$ python3 -q
>>> import numpy as np
>>> np.set_printoptions(precision=2, suppress=True, linewidth=200, sign=" ")
>>> X = np.load("m.npy")
>>> X
array([[ 2,  3],
       [ 0, -1],
       [-2,  1],
       [-2, -3]])
>>> O, V = np.linalg.qr(X[:, :1])[0], np.linalg.qr(X[:, 1:])[0]
>>> s = np.linalg.svd(O.T @ V, compute_uv=False)
>>> np.degrees(np.arccos(s.clip(0, 1)))
array([ 49.8])
>>> (s > 0.9).sum()
np.int64(0)
>>> x = np.array([8, 9])
>>> rhs = X @ x
>>> np.round(np.linalg.pinv(X) @ X, 2) + 0
array([[ 1.,  0.],
       [ 0.,  1.]])
>>> np.linalg.lstsq(X, rhs)[0]
array([ 8.,  9.])
>>> rhs
array([ 43,  -9,  -7, -43])
>>> rng = np.random.default_rng(311200)
>>> rhs = rhs + 0.3 * rng.normal(size=4)
>>> rhs
array([ 43.04,  -9.09,  -6.6 , -42.91])
>>> b, *_ = np.linalg.lstsq(X, rhs)
>>> b.round()
array([ 8.,  9.])
>>> np.round(X.T @ (rhs - X @ b), 2) + 0
array([ 0.,  0.])
>>> b
array([ 7.85,  9.09])
>>> [round(float(np.linalg.norm(np.linalg.solve(X.T @ X + lam * np.eye(2), X.T @ rhs))), 2) for lam in (0, 1, 10, 100)]
[12.01, 11.56, 8.7, 2.52]
>>> O = X.astype(float).copy()
>>> for j in range(2):
...     O[:, j] -= O[:, :j] @ (O[:, :j].T @ O[:, j])
...     O[:, j] /= np.linalg.norm(O[:, j])
... 
>>> np.round(O.T @ X, 2) + 0
array([[ 3.46,  2.89],
       [ 0.  ,  3.42]])
>>> np.round(O.T @ O, 2) + 0
array([[ 1.,  0.],
       [ 0.,  1.]])
